$ python -q
>>> import numpy as np
>>> from numpy import linalg as LA
>>> np.set_printoptions(precision=2, suppress=True, linewidth=160)
>>> E = np.load("w.npy")
>>> E
array([[ 0.66,  1.32],
       [-0.48, -0.96],
       [ 1.2 ,  2.4 ],
       [ 0.06,  0.12]])
>>> r = LA.matrix_rank(E)
>>> r
np.int64(1)
>>> N = LA.svd(E)[2][r:].T
>>> np.allclose(E @ N, 0)
True
>>> np.round(E @ N, 2) + 0
array([[0.],
       [0.],
       [0.],
       [0.]])
>>> N.shape
(2, 1)
>>> LA.matrix_rank(E.T @ E), LA.matrix_rank(E @ E.T)
(np.int64(1), np.int64(1))
>>> N[:, 0] / N[np.abs(N[:, 0]).round(6).argmax(), 0]
array([ 1. , -0.5])
>>> N @ N.T
array([[ 0.8, -0.4],
       [-0.4,  0.2]])
>>> left, sig, Vh = LA.svd(E)
>>> sig.round(2) + 0
array([3.25, 0.  ])
>>> other = left[:, :1] @ np.diag(sig[:1]) @ Vh[:1]
>>> np.round(np.abs(E - other).max(), 2)
np.float64(0.0)
>>> left, sig, Vh = LA.svd(E, full_matrices=False)
>>> round(np.sqrt((sig ** 2).sum()), 2), round(float(LA.norm(E)), 2)
(np.float64(3.25), 3.25)
>>> np.round(left.T @ E @ Vh.T, 2) + 0
array([[3.25, 0.  ],
       [0.  , 0.  ]])
>>> np.round(left.T @ left, 2) + 0
array([[1., 0.],
       [0., 1.]])
>>> np.cumsum(sig ** 2) / np.sum(sig ** 2)
array([1., 1.])
>>> (sig > 1e-8).sum()
np.int64(1)
>>> np.abs(Vh[0])
array([0.45, 0.89])
>>> left.shape, sig.shape, Vh.shape
((4, 2), (2,), (2, 2))
>>> arr = np.load("out13.npy")
>>> arr
array([[ 0.44, -0.04, -0.49],
       [-0.04,  1.  , -0.03],
       [-0.49, -0.03,  0.57]])
>>> x0 = np.array([0, -3, -2])
>>> round(float((x0 - arr @ x0) @ (arr @ x0)), 2)
-0.0
>>> arr @ x0
array([ 1.1 , -2.93, -1.03])
>>> LA.eigvalsh(2 * arr - np.eye(3))
array([-1.,  1.,  1.])
>>> np.trace(arr)
np.float64(2.0)
>>> arr.sum(axis=1)
array([-0.1 ,  0.93,  0.04])
>>> arr.mean(axis=0)
array([-0.03,  0.31,  0.01])
>>> LA.matrix_rank(arr)
np.int64(2)
>>> np.round(LA.svd(arr, compute_uv=False), 2) + 0
array([1., 1., 0.])
>>> np.count_nonzero(arr)
np.int64(9)
>>> left, sig, Vh = LA.svd(E)
>>> vecs = Vh[:(sig > 1e-8).sum()]
>>> rng = np.random.default_rng(8045)
>>> x0 = E[1] + 2 * E[0] + rng.integers(2) * np.eye(2)[1]
>>> x0
array([0.84, 1.68])
>>> LA.matrix_rank(np.vstack([E, x0]))
np.int64(1)
>>> vecs.T @ vecs
array([[0.2, 0.4],
       [0.4, 0.8]])
>>> np.allclose(vecs.T @ vecs @ x0, x0)
True
>>> J = np.loadtxt("m.csv", delimiter=",")
>>> J
array([[ 0.,  0.,  0.,  0.],
       [-2., -2.,  2., -2.]])
>>> [round(float(x), 2) for x in LA.svd(J, compute_uv=False)[:3]]
[4.0, 0.0]
>>> np.argsort(-LA.norm(J, axis=0).round(6), kind="stable")[:3]
array([0, 1, 2])
>>> LA.lstsq(J[:-1].T, J[-1])[2]
np.int32(0)
>>> np.allclose(J[:-1].T @ LA.lstsq(J[:-1].T, J[-1])[0], J[-1])
False
>>> np.unique(J.round(6), axis=0).shape
(2, 4)
>>> left, sig, Vh = LA.svd(J)
>>> vecs = Vh[:(sig > 1e-8).sum()]
>>> x0 = J[1] + -3 * J[0] + rng.integers(2) * np.eye(4)[0]
>>> x0
array([-2., -2.,  2., -2.])
>>> np.diag(vecs.T @ vecs)
array([0.25, 0.25, 0.25, 0.25])
>>> round(LA.norm(x0 - vecs.T @ vecs @ x0), 2)
np.float64(0.0)
>>> np.allclose(vecs.T @ vecs @ x0, x0)
True
>>> left, sig, Vh = LA.svd(J)
>>> sig
array([4., 0.])
>>> other = left[:, :1] @ np.diag(sig[:1]) @ Vh[:1]
>>> round(float(LA.norm(J - other) / LA.norm(J)), 2)
0.0
>>> np.round(LA.norm(J - other, 2), 2), sig[1]
(np.float64(0.0), np.float64(0.0))
>>> LA.matrix_rank(other)
np.int64(1)
>>> round(np.abs(J - other).max(), 2)
np.float64(0.0)
>>> basis = 10 * np.array([[-0.9, -0.2, 0.2], [-1.6, -0.1, 1.1]])
>>> idx = rng.integers(0, 2, 18)
>>> M = basis[idx] + rng.normal(size=(18, 3))
>>> M
array([[-15.76,  -2.24,  10.74],
       [ -9.96,  -2.83,   1.77],
       [-15.34,  -2.98,   8.87],
       [ -9.29,  -2.16,   3.83],
       [-15.1 ,  -0.13,  10.69],
       [ -7.48,  -2.24,   2.1 ],
       [-14.38,  -1.89,  11.31],
       [-16.74,  -0.37,  10.51],
       [ -8.91,  -3.19,   3.57],
       [-15.77,  -1.36,  10.57],
       [ -9.13,  -2.31,   1.86],
       [-15.11,   0.89,  11.42],
       [-17.19,  -0.52,  14.17],
       [ -8.96,  -0.47,   1.56],
       [ -8.13,  -2.65,   2.79],
       [ -9.09,  -1.12,   0.47],
       [-16.6 ,  -1.4 ,  10.76],
       [-16.74,  -0.54,  10.94]])
>>> Xc = M - M.mean(axis=0)
>>> left, sig, Vh = LA.svd(Xc, full_matrices=False)
>>> Vh[0] * np.sign(Vh[0, np.abs(Vh[0]).argmax()])
array([-0.61,  0.1 ,  0.78])
>>> sig ** 2 / (sig ** 2).sum()
array([0.95, 0.03, 0.02])
>>> round(float((sig ** 2).sum() ** 2 / (sig ** 4).sum()), 2)
1.1
>>> np.searchsorted(np.cumsum(sig ** 2) / (sig ** 2).sum(), 0.9) + 1
np.int64(1)
>>> LA.matrix_rank(Xc)
np.int64(3)
>>> np.round(Xc.mean(axis=0), 2) + 0
array([0., 0., 0.])
>>> T = np.stack([M, 3 * M, M[::-1]])
>>> LA.matrix_rank(T)
array([3, 3, 3])
>>> LA.norm(T, axis=(1, 2))
array([ 67.07, 201.2 ,  67.07])
>>> np.einsum("bij,cij->bc", T, T)
array([[ 4498.02, 13494.06,  3643.01],
       [13494.06, 40482.18, 10929.04],
       [ 3643.01, 10929.04,  4498.02]])
>>> G = np.cov(M, rowvar=False)
>>> G
array([[ 13.5 ,  -2.06, -16.25],
       [ -2.06,   1.32,   2.56],
       [-16.25,   2.56,  21.45]])
>>> np.polyfit(M[:, 2], M[:, 0], 1)
array([-0.76, -7.38])
>>> mat = np.load("sample15.npy")
>>> mat
array([[-5, -5, -2, -2],
       [ 0,  0,  3,  3],
       [-4, -4, -1, -1]])
>>> r = LA.matrix_rank(mat)
>>> r
np.int64(2)
>>> N = LA.svd(mat)[2][r:].T
>>> [int(LA.matrix_rank(mat[:i])) for i in range(1, len(mat) + 1)]
[1, 2, 2]
>>> [int(LA.matrix_rank(mat[:, :j + 1])) for j in range(4)]
[1, 1, 2, 2]
>>> np.round(mat @ N, 2) + 0
array([[0., 0.],
       [0., 0.],
       [0., 0.]])
>>> np.round(N @ N.T, 2) + 0
array([[ 0.5, -0.5,  0. ,  0. ],
       [-0.5,  0.5,  0. ,  0. ],
       [ 0. ,  0. ,  0.5, -0.5],
       [ 0. ,  0. , -0.5,  0.5]])
